$ python3 -q
>>> import numpy as np
>>> np.set_printoptions(precision=2, suppress=True, linewidth=120, sign=" ")
>>> def rnd(a):
...     return np.round(a, 2) + 0
... 
>>> F = np.vander(np.arange(5) - 1, 4, increasing=True)
>>> F
array([[ 1, -1,  1, -1],
       [ 1,  0,  0,  0],
       [ 1,  1,  1,  1],
       [ 1,  2,  4,  8],
       [ 1,  3,  9, 27]])
>>> [round(float(x), 2) for x in np.linalg.svd(F, compute_uv=False)[:3]]
[30.08, 2.5, 1.56]
>>> rnd(np.linalg.norm(F, 2) / np.linalg.norm(F))
np.float64(0.99)
>>> np.argsort(-np.linalg.norm(F, axis=0).round(6), kind="stable")[:3]
array([ 3,  2,  1])
>>> round(np.log10(np.linalg.cond(F)))
2
>>> np.linalg.cond(F) > 100
np.False_
>>> np.linalg.matrix_rank(F, rtol=0.1)
np.int64(1)
>>> x = np.array([0, 3, 3, 2])
>>> F @ np.eye(4)[1]
array([-1.,  0.,  1.,  2.,  3.])
>>> F @ np.ones(4)
array([  0.,   1.,   4.,  15.,  40.])
>>> np.linalg.norm(F @ x) <= np.linalg.norm(F, 2) * np.linalg.norm(x) + 1e-9
np.True_
>>> np.einsum("ij,j->i", F, x)
array([-2,  0,  8, 34, 90])
>>> F @ (2 * x)
array([ -4,   0,  16,  68, 180])
>>> F * x
array([[ 0, -3,  3, -2],
       [ 0,  0,  0,  0],
       [ 0,  3,  3,  2],
       [ 0,  6, 12, 16],
       [ 0,  9, 27, 54]])
>>> W = np.array([[-4, 1, -6, -1, 8],
...     [-4, 6, 6, -4, 8],
...     [5, 3, 0, -4, -1],
...     [-4, -4, -7, -3, -8]])
>>> c = np.array([-5, 0, 3, -3, 5])
>>> H = np.maximum(F @ W + c, 0)
>>> (H > 0).astype(int)
array([[ 1,  1,  0,  0,  1],
       [ 0,  1,  0,  0,  1],
       [ 0,  1,  0,  0,  1],
       [ 0,  0,  0,  0,  0],
       [ 0,  0,  0,  0,  0]])
>>> H
array([[  4,   2,   0,   0,  12],
       [  0,   1,   0,   0,  13],
       [  0,   6,   0,   0,  12],
       [  0,   0,   0,   0,   0],
       [  0,   0,   0,   0,   0]])
>>> np.linalg.matrix_rank(H)
np.int64(3)
>>> (H > 0).mean(axis=0)
array([ 0.2,  0.6,  0. ,  0. ,  0.6])
>>> cent = np.array([[5, 9, 2], [5, 3, 6], [6, 3, 7], [9, 8, 4], [2, 1, 5]])
>>> W @ cent
array([[ -44,  -51,   -8],
       [  26,  -24,   94],
       [   2,   21,    7],
       [-125, -101, -133]])
>>> rk = np.linalg.matrix_rank(H)
>>> rk
np.int64(3)
>>> null = np.linalg.svd(H)[2][rk:].T
>>> [int(np.linalg.matrix_rank(np.delete(H, i, axis=0))) for i in range(5)]
[2, 2, 2, 3, 3]
>>> [int(np.linalg.matrix_rank(H[:i])) for i in range(1, len(H) + 1)]
[1, 2, 3, 3, 3]
>>> np.linalg.matrix_rank(H.T @ H), np.linalg.matrix_rank(H @ H.T)
(np.int64(3), np.int64(3))
>>> arr = np.load("sample12.npy")
>>> arr
array([[-5,  4, -3,  0, -7,  5],
       [-3,  6, -1,  2, -5,  7],
       [-6,  3, -4, -1, -8,  4],
       [-4,  5, -2,  1, -6,  6],
       [-3,  6, -1,  2, -5,  7],
       [-5,  4, -3,  0, -7,  5],
       [-5,  4, -3,  0, -7,  5],
       [-6,  3, -4, -1, -8,  4],
       [-4,  5, -2,  1, -6,  6],
       [-6,  3, -4, -1, -8,  4],
       [-5,  4, -3,  0, -7,  5],
       [-6,  3, -4, -1, -8,  4],
       [-6,  3, -4, -1, -8,  4]])
>>> rk = np.linalg.matrix_rank(arr)
>>> rk
np.int64(2)
>>> null = np.linalg.svd(arr)[2][rk:].T
>>> [int(np.linalg.matrix_rank(arr[:, :j + 1])) for j in range(6)]
[1, 2, 2, 2, 2, 2]
>>> null.shape
(6, 4)
>>> [int(np.linalg.matrix_rank(np.delete(arr, i, axis=0))) for i in range(13)]
[2, 2, 2, 2, 2, 2, 2, 2, 2, 2, 2, 2, 2]
>>> np.allclose(arr @ null, 0)
True
>>> labels = arr[:, 4] > np.median(arr[:, 4])
>>> u = arr[labels].mean(axis=0) - arr[~labels].mean(axis=0)
>>> np.argsort(-np.abs(u).round(6), kind="stable")
array([ 0,  1,  2,  3,  4,  5])
>>> labels.astype(int)
array([ 0,  1,  0,  1,  1,  0,  0,  0,  1,  0,  0,  0,  0])
>>> rnd(u)
array([ 2.06,  2.06,  2.06,  2.06,  2.06,  2.06])
>>> B = np.array([[-5, -3, 5],
...     [4, -1, 4],
...     [0, 4, 3],
...     [-5, -3, -2],
...     [-5, -1, 3],
...     [-4, -2, 5]])
>>> np.einsum("ik,kj->ij", arr, B)
array([[ 56,  -4, -14],
       [ 26, -16,  22],
       [ 71,   2, -32],
       [ 41, -10,   4],
       [ 26, -16,  22],
       [ 56,  -4, -14],
       [ 56,  -4, -14],
       [ 71,   2, -32],
       [ 41, -10,   4],
       [ 71,   2, -32],
       [ 56,  -4, -14],
       [ 71,   2, -32],
       [ 71,   2, -32]])
>>> np.vstack([arr, B.T]).shape
(16, 6)
>>> np.einsum("ik,kj->ji", arr, B)
array([[ 56,  26,  71,  41,  26,  56,  56,  71,  41,  71,  56,  71,  71],
       [ -4, -16,   2, -10, -16,  -4,  -4,   2, -10,   2,  -4,   2,   2],
       [-14,  22, -32,   4,  22, -14, -14, -32,   4, -32, -14, -32, -32]])
>>> cov = np.cov(arr, rowvar=False)
>>> np.argwhere(np.triu(np.abs(np.corrcoef(arr.T)) > 0.8, 1))
array([[ 0,  1],
       [ 0,  2],
       [ 0,  3],
       [ 0,  4],
       [ 0,  5],
       [ 1,  2],
       [ 1,  3],
       [ 1,  4],
       [ 1,  5],
       [ 2,  3],
       [ 2,  4],
       [ 2,  5],
       [ 3,  4],
       [ 3,  5],
       [ 4,  5]])
>>> rnd(cov)
array([[ 1.24,  1.24,  1.24,  1.24,  1.24,  1.24],
       [ 1.24,  1.24,  1.24,  1.24,  1.24,  1.24],
       [ 1.24,  1.24,  1.24,  1.24,  1.24,  1.24],
       [ 1.24,  1.24,  1.24,  1.24,  1.24,  1.24],
       [ 1.24,  1.24,  1.24,  1.24,  1.24,  1.24],
       [ 1.24,  1.24,  1.24,  1.24,  1.24,  1.24]])
>>> rnd(np.polyfit(arr[:, 5], arr[:, 2], 1))
array([ 1., -8.])
>>> M = np.load("w.npy")
>>> M
array([[-18,  -1,   2,   2],
       [  3,  -6,  -2,  -1],
       [  0,  -3,  -8,   2],
       [  3,   0,  -3,  -1]])
>>> w, V = np.linalg.eig(M)
>>> rnd(w)
array([-18.18,  -1.84,  -3.96,  -9.02])
>>> rnd(np.sort(np.linalg.eigvals(np.linalg.inv(M))))
array([-0.54, -0.25, -0.11, -0.05])
>>> rnd(np.prod(w))
np.float64(1194.0)
>>> rnd(M @ V[:, 0] - w[0] * V[:, 0])
array([ 0.,  0.,  0.,  0.])
